$ python -q
>>> import numpy as np
>>> np.set_printoptions(precision=2, suppress=True, linewidth=100)
>>> J = np.load("data.npy")
>>> J
array([[ 0.02,  0.02, -0.14],
       [ 0.02,  0.02, -0.14],
       [-0.14, -0.14,  0.96]])
>>> ev, vecs = np.linalg.eigh(J)
>>> ev.round(2) + 0
array([0., 0., 1.])
>>> np.round(vecs.T @ vecs, 2) + 0
array([[1., 0., 0.],
       [0., 1., 0.],
       [0., 0., 1.]])
>>> round(np.linalg.norm(J, 2), 2)
np.float64(1.0)
>>> np.round(J[0] @ J[1], 2)
np.float64(0.02)
>>> np.round(np.linalg.norm(J, 1), 2), round(float(np.linalg.norm(J, np.inf)), 2)
(np.float64(1.24), 1.24)
>>> np.round(np.linalg.norm(J) ** 2 / np.linalg.norm(J, 2) ** 2, 2)
np.float64(1.0)
>>> np.linalg.norm(J, axis=0)
array([0.14, 0.14, 0.98])
>>> np.linalg.norm(J, axis=1)
array([0.14, 0.14, 0.98])
>>> round(np.linalg.norm(J[0], 1), 2), np.round(np.linalg.norm(J[0], np.inf), 2)
(np.float64(0.18), np.float64(0.14))
>>> X = np.load("arr.npy")
>>> X
array([[ 0,  0,  0,  0,  0,  0, -1],
       [ 0,  0,  0,  2,  0,  0,  0],
       [ 0,  0,  0,  0,  0,  0,  0],
       [ 2,  0,  0,  0,  0,  0,  0],
       [ 0, -3,  0,  0,  0,  0,  0],
       [ 0,  0,  0,  0, -1,  0,  0],
       [ 0,  0,  0,  0,  0,  3,  0]])
>>> # null space of dimension 1
>>> Uu, sv, Vh = np.linalg.svd(X)
>>> vecs = Vh[:(sv > 1e-8).sum()]
>>> rng = np.random.default_rng(9686)
>>> vec = X[2] + 2 * X[3] + rng.integers(2) * np.eye(7)[6]
>>> vec
array([4., 0., 0., 0., 0., 0., 0.])
>>> np.round(np.linalg.norm(vec - vecs.T @ vecs @ vec), 2)
np.float64(0.0)
>>> np.linalg.matrix_rank(np.vstack([X, vec]))
np.int64(6)
>>> np.allclose(vecs.T @ vecs @ vec, vec)
True
>>> Uu, sv, Vh = np.linalg.svd(X)
>>> np.argmax(sv[:-1] / (sv[1:] + 1e-6)) + 1
np.int64(6)
>>> sv
array([3., 3., 2., 2., 1., 1., 0.])
>>> other = Uu[:, :6] @ np.diag(sv[:6]) @ Vh[:6]
>>> np.linalg.matrix_rank(X, rtol=0.05)
np.int64(6)
>>> np.abs(X - other).max()
np.float64(0.0)
>>> other
array([[ 0.,  0.,  0.,  0.,  0.,  0., -1.],
       [ 0.,  0.,  0.,  2.,  0.,  0.,  0.],
       [ 0.,  0.,  0.,  0.,  0.,  0.,  0.],
       [ 2.,  0.,  0.,  0.,  0.,  0.,  0.],
       [ 0., -3.,  0.,  0.,  0.,  0.,  0.],
       [ 0.,  0.,  0.,  0., -1.,  0.,  0.],
       [ 0.,  0.,  0.,  0.,  0.,  3.,  0.]])
>>> np.round(np.linalg.norm(X - other) / np.linalg.norm(X), 2)
np.float64(0.0)
>>> f = np.array([3, 3, 1])
>>> np.array([np.convolve(row, f, "same") for row in other])
array([[ 0.,  0.,  0.,  0.,  0., -3., -3.],
       [ 0.,  0.,  6.,  6.,  2.,  0.,  0.],
       [ 0.,  0.,  0.,  0.,  0.,  0.,  0.],
       [ 6.,  2.,  0.,  0.,  0.,  0.,  0.],
       [-9., -9., -3.,  0.,  0.,  0.,  0.],
       [ 0.,  0.,  0., -3., -3., -1.,  0.],
       [ 0.,  0.,  0.,  0.,  9.,  9.,  3.]])
>>> np.polyval(f, other[3])
array([19.,  1.,  1.,  1.,  1.,  1.,  1.])
>>> np.correlate(other[3], other[1], "full")
array([0., 0., 0., 4., 0., 0., 0., 0., 0., 0., 0., 0., 0.])
>>> def softmax(z):
...     e = np.exp(z - z.max(axis=-1, keepdims=True))
...     return e / e.sum(axis=-1, keepdims=True)
... 
>>> softmax(10 * X[2])
array([0.14, 0.14, 0.14, 0.14, 0.14, 0.14, 0.14])
>>> softmax(X[2])
array([0.14, 0.14, 0.14, 0.14, 0.14, 0.14, 0.14])
>>> att = X @ X.T / np.sqrt(7)
>>> softmax(att)[2] @ X
array([ 0.29, -0.43,  0.  ,  0.29, -0.14,  0.43, -0.14])
>>> softmax(att + np.triu(np.full(att.shape, -np.inf), 1))
array([[1.  , 0.  , 0.  , 0.  , 0.  , 0.  , 0.  ],
       [0.18, 0.82, 0.  , 0.  , 0.  , 0.  , 0.  ],
       [0.33, 0.33, 0.33, 0.  , 0.  , 0.  , 0.  ],
       [0.13, 0.13, 0.13, 0.6 , 0.  , 0.  , 0.  ],
       [0.03, 0.03, 0.03, 0.03, 0.88, 0.  , 0.  ],
       [0.15, 0.15, 0.15, 0.15, 0.15, 0.23, 0.  ],
       [0.03, 0.03, 0.03, 0.03, 0.03, 0.03, 0.83]])
>>> labels = rng.permutation(7)
>>> labels
array([3, 0, 4, 5, 2, 6, 1])
>>> other = X[labels][:, labels]
>>> np.sort(np.abs(np.linalg.eigvals(other)))
array([0.  , 1.82, 1.82, 1.82, 1.82, 1.82, 1.82])
>>> data = np.array([[0, 0, 0, 2, 0],
...     [0, 0, 0, 0, 0],
...     [0, 0, 1, 0, 0],
...     [0, 0, 0, 0, 2],
...     [3, 0, 0, 0, 0]])
>>> rk = np.linalg.matrix_rank(data)
>>> rk
np.int64(4)
>>> N = np.linalg.svd(data)[2][rk:].T
>>> np.linalg.matrix_rank(data.T @ data), np.linalg.matrix_rank(data @ data.T)
(np.int64(4), np.int64(4))
>>> np.allclose(data @ N, 0)
True
>>> Uu, sv, Vh = np.linalg.svd(data)
>>> vecs = Vh[:(sv > 1e-8).sum()]
>>> vec = data[1] + -1 * data[3] + rng.integers(2) * np.eye(5)[1]
>>> vec
array([ 0.,  0.,  0.,  0., -2.])
>>> np.allclose(vecs.T @ vecs @ vec, vec)
True
>>> vecs.T @ vecs
array([[1., 0., 0., 0., 0.],
       [0., 0., 0., 0., 0.],
       [0., 0., 1., 0., 0.],
       [0., 0., 0., 1., 0.],
       [0., 0., 0., 0., 1.]])
